>>> import numpy as np
>>> from numpy import linalg as LA
>>> np.set_printoptions(precision=2, suppress=True, linewidth=160)
>>> def rd(a):
...     return np.round(a, 2) + 0
... 
>>> mat = np.load("w.npy")
>>> print(mat)
[[0 5 0 0 0 0]
 [6 4 0 0 0 0]
 [2 6 0 0 0 0]
 [0 0 0 5 0 0]
 [0 0 6 4 0 0]
 [0 0 2 6 0 0]
 [0 0 0 0 0 5]
 [0 0 0 0 6 4]
 [0 0 0 0 2 6]]
>>> left, sv, vt = LA.svd(mat, full_matrices=False)
>>> print(left.shape, sv.shape, vt.shape)
(9, 6) (6,) (6, 6)
>>> print(rd(np.cumsum(sv ** 2) / np.sum(sv ** 2)))
[0.28 0.56 0.85 0.9  0.95 1.  ]
>>> print(rd(vt @ vt.T))
[[1. 0. 0. 0. 0. 0.]
 [0. 1. 0. 0. 0. 0.]
 [0. 0. 1. 0. 0. 0.]
 [0. 0. 0. 1. 0. 0.]
 [0. 0. 0. 0. 1. 0.]
 [0. 0. 0. 0. 0. 1.]]
>>> print((sv > 1e-8).sum())
6
>>> X = 4 * np.eye(4) + np.eye(4, k=1)
>>> print(X)
[[4. 1. 0. 0.]
 [0. 4. 1. 0.]
 [0. 0. 4. 1.]
 [0. 0. 0. 4.]]
>>> Q = X.astype(float).copy()
>>> for j in range(4):
...     Q[:, j] -= Q[:, :j] @ (Q[:, :j].T @ Q[:, j])
...     Q[:, j] /= LA.norm(Q[:, j])
... 
>>> print(Q)
[[1. 0. 0. 0.]
 [0. 1. 0. 0.]
 [0. 0. 1. 0.]
 [0. 0. 0. 1.]]
>>> out = X / LA.norm(X, axis=1, keepdims=True)
>>> C2 = out @ out.T
>>> print(rd(C2))
[[1.   0.24 0.   0.  ]
 [0.24 1.   0.24 0.  ]
 [0.   0.24 1.   0.24]
 [0.   0.   0.24 1.  ]]
>>> print(np.argwhere(np.triu(np.abs(C2) > 0.95, 1)))
[]
>>> print((np.abs(C2) > 0.9).astype(int))
[[1 0 0 0]
 [0 1 0 0]
 [0 0 1 0]
 [0 0 0 1]]
>>> print(rd(np.degrees(np.arccos(np.clip(C2[0, 1], -1, 1)))))
76.39
>>> print(rd(LA.norm(out, axis=1)))
[1. 1. 1. 1.]
>>> proj = mat @ LA.solve(mat.T @ mat, mat.T)
>>> print(rd(LA.eigvalsh(proj)))
[0. 0. 0. 1. 1. 1. 1. 1. 1.]
>>> print(np.allclose(proj @ proj, proj))
True
>>> print(LA.matrix_rank(np.eye(9) - proj))
3
>>> print(np.trace(proj))
6.0
>>> print(rd(LA.norm(X[0], 1)), rd(LA.norm(X[0], np.inf)))
5.0 4.0
>>> print(rd(LA.norm(X) ** 2 / LA.norm(X, 2) ** 2))
2.87
>>> print(rd(LA.norm(X, axis=1)))
[4.12 4.12 4.12 4.  ]
>>> print(rd(LA.norm(X, axis=0)))
[4.   4.12 4.12 4.12]
>>> print(rd(LA.norm(X[0] - X[3])))
5.74
>>> print(X @ X)
[[16.  8.  1.  0.]
 [ 0. 16.  8.  1.]
 [ 0.  0. 16.  8.]
 [ 0.  0.  0. 16.]]
>>> print(rd(np.sort(LA.eigvals(X))))
[4. 4. 4. 4.]
>>> print(LA.matrix_rank(X - X[0, 0] * np.eye(4)))
3
>>> print(rd(LA.matrix_power(X - np.diag(np.diag(X)), 4)))
[[0. 0. 0. 0.]
 [0. 0. 0. 0.]
 [0. 0. 0. 0.]
 [0. 0. 0. 0.]]
>>> A = np.array([[-0.4, -1.3, 0.9, -0.1, 0.6],
...     [-0.7, 0.0, -0.1, 0.5, -0.9],
...     [-0.2, -0.8, -1.2, 1.3, 0.9],
...     [1.7, -1.1, 0.6, -1.9, -1.5],
...     [-1.0, 0.7, 0.8, 2.3, 0.2]])
>>> rng = np.random.default_rng(2973)
>>> A[0] = A[3] + 0.3 * rng.normal(size=5)
>>> print(rd(A))
[[ 1.34 -0.91  0.03 -2.24 -1.5 ]
 [-0.7   0.   -0.1   0.5  -0.9 ]
 [-0.2  -0.8  -1.2   1.3   0.9 ]
 [ 1.7  -1.1   0.6  -1.9  -1.5 ]
 [-1.    0.7   0.8   2.3   0.2 ]]
>>> print(rd(LA.det(A)))
-0.68
>>> print(rd((A + A.T) / 2))
[[ 1.34 -0.81 -0.08 -0.27 -1.25]
 [-0.81  0.   -0.45 -0.3  -0.1 ]
 [-0.08 -0.45 -1.2   0.95  0.85]
 [-0.27 -0.3   0.95 -1.9   0.4 ]
 [-1.25 -0.1   0.85  0.4   0.2 ]]
>>> print(np.allclose(A @ A.T, A.T @ A))
False
>>> print(rd(np.sort(np.abs(LA.eigvals(A)))))
[0.36 0.36 1.69 1.69 1.83]
>>> print(rd(np.trace(A)))
-1.56
>>> print(rd((A - A.T) / 2))
[[ 0.   -0.11  0.12 -1.97 -0.25]
 [ 0.11  0.    0.35  0.8  -0.8 ]
 [-0.12 -0.35  0.    0.35  0.05]
 [ 1.97 -0.8  -0.35  0.   -1.9 ]
 [ 0.25  0.8  -0.05  1.9   0.  ]]
>>> W0 = np.loadtxt("test1.csv", delimiter=",")
>>> print(W0)
[[-10.  -1.   1.   2.]
 [ -1.  -4.  -3.   2.]
 [  1.  -3.   0.   5.]
 [  2.   2.   5.   4.]]
>>> print(W0[0] @ W0[2])
3.0
>>> print(rd(LA.norm(W0, axis=0)))
[10.3   5.48  5.92  7.  ]
>>> print(rd(LA.norm(W0, "nuc")))
25.33
>>> print(rd(LA.norm(W0[0] - W0[2])))
11.62
>>> print(rd(LA.norm(W0[0], 1)), rd(LA.norm(W0[0], np.inf)))
14.0 10.0
>>> print(rd(LA.norm(W0) ** 2 / LA.norm(W0, 2) ** 2))
1.97
>>> data = np.load("a.npy")
>>> print(data)
[[ 1.14 -0.34 -0.2 ]
 [ 0.98  0.01 -0.54]
 [-0.36  0.21 -0.11]
 [ 0.25  0.17 -0.14]
 [ 2.24  0.12 -1.16]]
>>> x = np.array([3, 2, 1])
>>> target = data @ x
>>> print(rd(target))
[ 2.54  2.42 -0.77  0.95  5.8 ]
>>> print(rd(LA.solve(data.T @ data, data.T @ target)))
[3. 2. 1.]
>>> target = target + 0.1 * rng.normal(size=5)
>>> print(rd(target))
[ 2.6   2.14 -0.68  0.7   5.79]
>>> coef, *_ = LA.lstsq(data, target)
>>> print(rd(LA.norm(target - data @ coef)))
0.33
>>> print(rd(data.T @ (target - data @ coef)))
[0. 0. 0.]
>>> print(coef.round())
[3. 1. 0.]
>>> print(rd(coef))
[2.66 1.14 0.37]
>>> u = np.array([3, 1, 0, 3]) + 0.5
>>> feats = np.eye(4) - 2 * np.outer(u, u) / (u @ u)
>>> print(rd(feats))
[[ 0.09 -0.39 -0.13 -0.91]
 [-0.39  0.83 -0.06 -0.39]
 [-0.13 -0.06  0.98 -0.13]
 [-0.91 -0.39 -0.13  0.09]]
>>> Q, R = LA.qr(feats)
>>> print(rd(abs(R[0, 0])), rd(LA.norm(feats[:, 0])))
1.0 1.0
>>> print(rd(np.abs(np.diag(R))))
[1. 1. 1. 1.]
>>> print(rd(np.trace(Q @ Q.T)))
4.0
>>> print(rd(Q.T @ Q))
[[1. 0. 0. 0.]
 [0. 1. 0. 0.]
 [0. 0. 1. 0.]
 [0. 0. 0. 1.]]
>>> print(rd(Q))
[[-0.09  0.39  0.13  0.91]
 [ 0.39 -0.83  0.06  0.39]
 [ 0.13  0.06 -0.98  0.13]
 [ 0.91  0.39  0.13 -0.09]]
>>> print(np.allclose(R.T @ R, feats.T @ feats))
True
>>> print(np.allclose(feats @ feats.T, feats.T @ feats))
True
>>> print(np.allclose(feats, feats.T))
True
